% ipython --no-banner

In [1]: import numpy as np

In [2]: np.set_printoptions(precision=1, suppress=True, linewidth=140, sign=" ")

In [3]: mat = np.load("data.npy")

In [4]: mat
Out[4]: 
array([[ 0., -1.,  2.,  1.],
       [-1.,  0.,  0.,  0.],
       [ 2.,  0.,  0.,  0.],
       [ 1.,  0.,  0.,  0.]])

In [5]: rk = np.linalg.matrix_rank(mat)

In [6]: rk
Out[6]: np.int64(2)

In [7]: N = np.linalg.svd(mat)[2][rk:].T

In [8]: [int(np.linalg.matrix_rank(mat[:i])) for i in range(1, len(mat) + 1)]
Out[8]: [1, 2, 2, 2]

In [9]: np.linalg.matrix_rank(mat.T @ mat), np.linalg.matrix_rank(mat @ mat.T)
Out[9]: (np.int64(2), np.int64(2))

In [10]: P = np.triu(np.array([[2, 0, 0, 1], [0, 2, 2, 2], [0, 2, 0, 2], [1, 0, 3, 3]]), 1) + np.eye(4)

In [11]: Y = P @ mat @ np.linalg.inv(P)

In [12]: np.linalg.matrix_rank(Y)
Out[12]: np.int64(2)

In [13]: print(np.round(np.poly(Y), 1) + 0)
[ 1.  0. -6.  0.  0.]

In [14]: print(round(np.linalg.det(Y), 1))
0.0

In [15]: F = np.load("w.npy")

In [16]: F
Out[16]: 
array([[ 97,  -6,  -6,   3,  -1,  -1],
       [  7, -63,   0,  -1,   4,   0],
       [ -9,   6, -16,  -7,   2,   5],
       [  4,  -2,   4,  46,   7,  -9],
       [  3,  -6,   4,   1, -23,  -7],
       [ -9,  -8,  -5,  -8,  -4,  37]])

In [17]: f = np.array([0, 6, 9, -1, -6, 1])

In [18]: Y = F + np.outer(f, np.eye(6)[2])

In [19]: np.linalg.matrix_rank(np.linalg.inv(Y) - np.linalg.inv(F), tol=1e-8)
Out[19]: np.int64(1)

In [20]: round(float(np.linalg.det(Y) / np.linalg.det(F)), 1), np.round(1 + np.linalg.solve(F, f)[2], 1)
Out[20]: (0.4, np.float64(0.4))

In [21]: A = np.load("a.npy")

In [22]: A
Out[22]: 
array([[-2, -1,  0,  1],
       [ 2,  3,  4,  5],
       [ 6,  7,  8,  9]])

In [23]: left, s, VT = np.linalg.svd(A)

In [24]: s.round(1) + 0
Out[24]: array([ 16.8,   2.6,   0. ])

In [25]: Y = left[:, :2] @ np.diag(s[:2]) @ VT[:2]

In [26]: np.linalg.matrix_rank(Y)
Out[26]: np.int64(2)

In [27]: np.round(np.linalg.norm(A - Y) / np.linalg.norm(A), 1)
Out[27]: np.float64(0.0)

In [28]: round(np.abs(A - Y).max(), 1)
Out[28]: np.float64(0.0)

In [29]: try:
    ...:     np.linalg.inv(A)
    ...: except np.linalg.LinAlgError as e:
    ...:     print(repr(e))
    ...: 
LinAlgError('Last 2 dimensions of the array must be square')

In [30]: np.allclose(A[:-1].T @ np.linalg.lstsq(A[:-1].T, A[-1])[0], A[-1])
Out[30]: True

In [31]: print(np.unique(A.round(6), axis=0).shape)
(3, 4)

In [32]: np.round(A @ np.linalg.pinv(A) @ A, 1) + 0
Out[32]: 
array([[-2., -1.,  0.,  1.],
       [ 2.,  3.,  4.,  5.],
       [ 6.,  7.,  8.,  9.]])

In [33]: W1 = np.array([[-1, 1, 1], [0, 0, 2], [1, -1, 0], [2, -1, -2]])

In [34]: beta = np.array([-5, 9, 6])

In [35]: H = np.maximum(A @ W1 + beta, 0)

In [36]: H
Out[36]: 
array([[  0,   6,   0],
       [  7,   2,   4],
       [ 15,   0,   8]])

In [37]: (H > 0).mean(axis=0)
Out[37]: array([ 0.7,  0.7,  0.7])

In [38]: basis = np.array([[2, 0, 3], [1, 3, 4], [2, 1, 0]])

In [39]: (H @ basis).round(6).argmax(axis=1)
Out[39]: array([ 2,  2,  0])

In [40]: W1 @ basis
Out[40]: 
array([[ 1,  4,  1],
       [ 4,  2,  0],
       [ 1, -3, -1],
       [-1, -5,  2]])

In [41]: left, s, VT = np.linalg.svd(A)

In [42]: evecs = VT[:(s > 1e-8).sum()]

In [43]: rng = np.random.default_rng(717031)

In [44]: x0 = A[1] + 2 * A[0] + rng.integers(2) * np.eye(4)[2]

In [45]: print(x0)
[-2.  1.  5.  7.]

In [46]: np.diag(evecs.T @ evecs)
Out[46]: array([ 0.7,  0.3,  0.3,  0.7])

In [47]: np.round(np.linalg.norm(x0 - evecs.T @ evecs @ x0), 1)
Out[47]: np.float64(0.8)

In [48]: Y = A + rng.integers(-2, 3, (3, 2)) @ rng.integers(-2, 3, (2, 4))

In [49]: Y
Out[49]: 
array([[-2, -1, -3,  7],
       [ 8,  3,  4,  5],
       [10,  7,  7, 11]])

In [50]: np.abs(Y - A).sum(axis=1)
Out[50]: array([ 9,  6,  7])

In [51]: E = rng.normal(size=(35, 5)) + 20 * np.array([1, 0, 0, 2, 0])

In [52]: E.round(1) + 0
Out[52]: 
array([[20.5, -0.8,  0.7, 39.8,  0.3],
       [19.3,  0.5, -0.6, 41. ,  0.9],
       [19.7,  0.5, -0.6, 38.3,  0.7],
       [18.2, -0.4,  0.4, 39.3,  0.4],
       [18.6, -1.3,  0.8, 39.8, -1. ],
       [20.3, -0.9, -0.6, 38.6, -1.6],
       [19.7,  0.4, -0.6, 39.2,  0.8],
       [20.2,  1. ,  1.5, 40.1,  0.9],
       [20.1,  0.8, -1. , 37.6, -0.5],
       [20.5, -0.1, -0.4, 41.8,  0.5],
       [19.9,  1.4,  0.3, 38.3, -0.2],
       [21.4,  0.6,  2.5, 39.5,  2. ],
       [19.1,  0.6,  0.8, 40.2,  2.5],
       [20.7,  0. ,  0.2, 39.2,  0.6],
       [20.3, -1.7,  0.1, 39.3,  0.9],
       [20. , -0.8, -0.2, 39.9,  1.4],
       [19. ,  0. ,  0.4, 41.2, -0.3],
       [20.6,  0.6,  1.8, 39.6,  0.7],
       [19.6,  0.1, -0.2, 38.7,  0.6],
       [21.5,  1.5, -0.2, 39.5, -0.2],
       [19.5, -0.7,  1.4, 39.9, -0.2],
       [19.2,  0.3, -0.1, 40.2, -1.9],
       [19.7, -0.1,  1.1, 38.6,  1.9],
       [20.7, -1.2,  0.3, 38.2,  1.9],
       [21.3,  1.1,  0.2, 39.4, -2.4],
       [19.4, -0.5, -2.9, 40.6, -1.8],
       [20.1, -1. , -1.2, 40.6,  0.6],
       [19. , -0.3, -1. , 40. ,  0.6],
       [19. ,  0.9, -0.7, 40.3, -0.9],
       [19.7,  1.4,  2. , 39.8,  0.6],
       [19.7,  0. ,  0.7, 39.7, -0.7],
       [20.8,  1.2,  0.4, 41.6, -0.7],
       [19.3, -0.7, -0.6, 38.9,  0.7],
       [18.7,  0.8,  0.1, 41.8,  2. ],
       [19.2,  0.9,  2. , 39.2, -1.9]])

In [53]: idx = E[:, 0] > np.median(E[:, 0])

In [54]: f = E[idx].mean(axis=0) - E[~idx].mean(axis=0)

In [55]: f
Out[55]: array([ 1.3,  0.1,  0.3, -0.3,  0.2])

In [56]: Ac = E - E.mean(axis=1)
---------------------------------------------------------------------------
ValueError                                Traceback (most recent call last)
Cell In[56], line 1
----> 1 Ac = E - E.mean(axis=1)

ValueError: operands could not be broadcast together with shapes (35,5) (35,) 

In [57]: Ac = E - E.mean(axis=0)

In [58]: left, s, VT = np.linalg.svd(Ac, full_matrices=False)

In [59]: print(np.linalg.matrix_rank(Ac))
5

In [60]: np.round(Ac.mean(axis=0), 1) + 0
Out[60]: array([ 0.,  0.,  0.,  0.,  0.])

In [61]: print(np.searchsorted(np.cumsum(s ** 2) / (s ** 2).sum(), 0.9) + 1)
4

In [62]: round((s ** 2).sum() ** 2 / (s ** 4).sum(), 1)
Out[62]: np.float64(4.2)

In [63]: (np.sign(left[:, 0]) == np.sign(left[0, 0])).astype(int)
Out[63]: 
array([ 1,  1,  1,  1,  0,  0,  1,  1,  0,  0,  0,  1,  1,  1,  1,  1,  0,  1,  1,  0,  1,  0,  1,  1,  0,  0,  0,  0,  0,  1,  0,  0,  0,
        1,  0])

In [64]: s ** 2 / (s ** 2).sum()
Out[64]: array([ 0.3,  0.2,  0.2,  0.1,  0.1])

In [65]: np.abs(left[:, 0]).argmax()
Out[65]: np.int64(25)

In [66]: np.abs(VT[-1])
Out[66]: array([ 0.6,  0.7,  0.2,  0.3,  0.1])
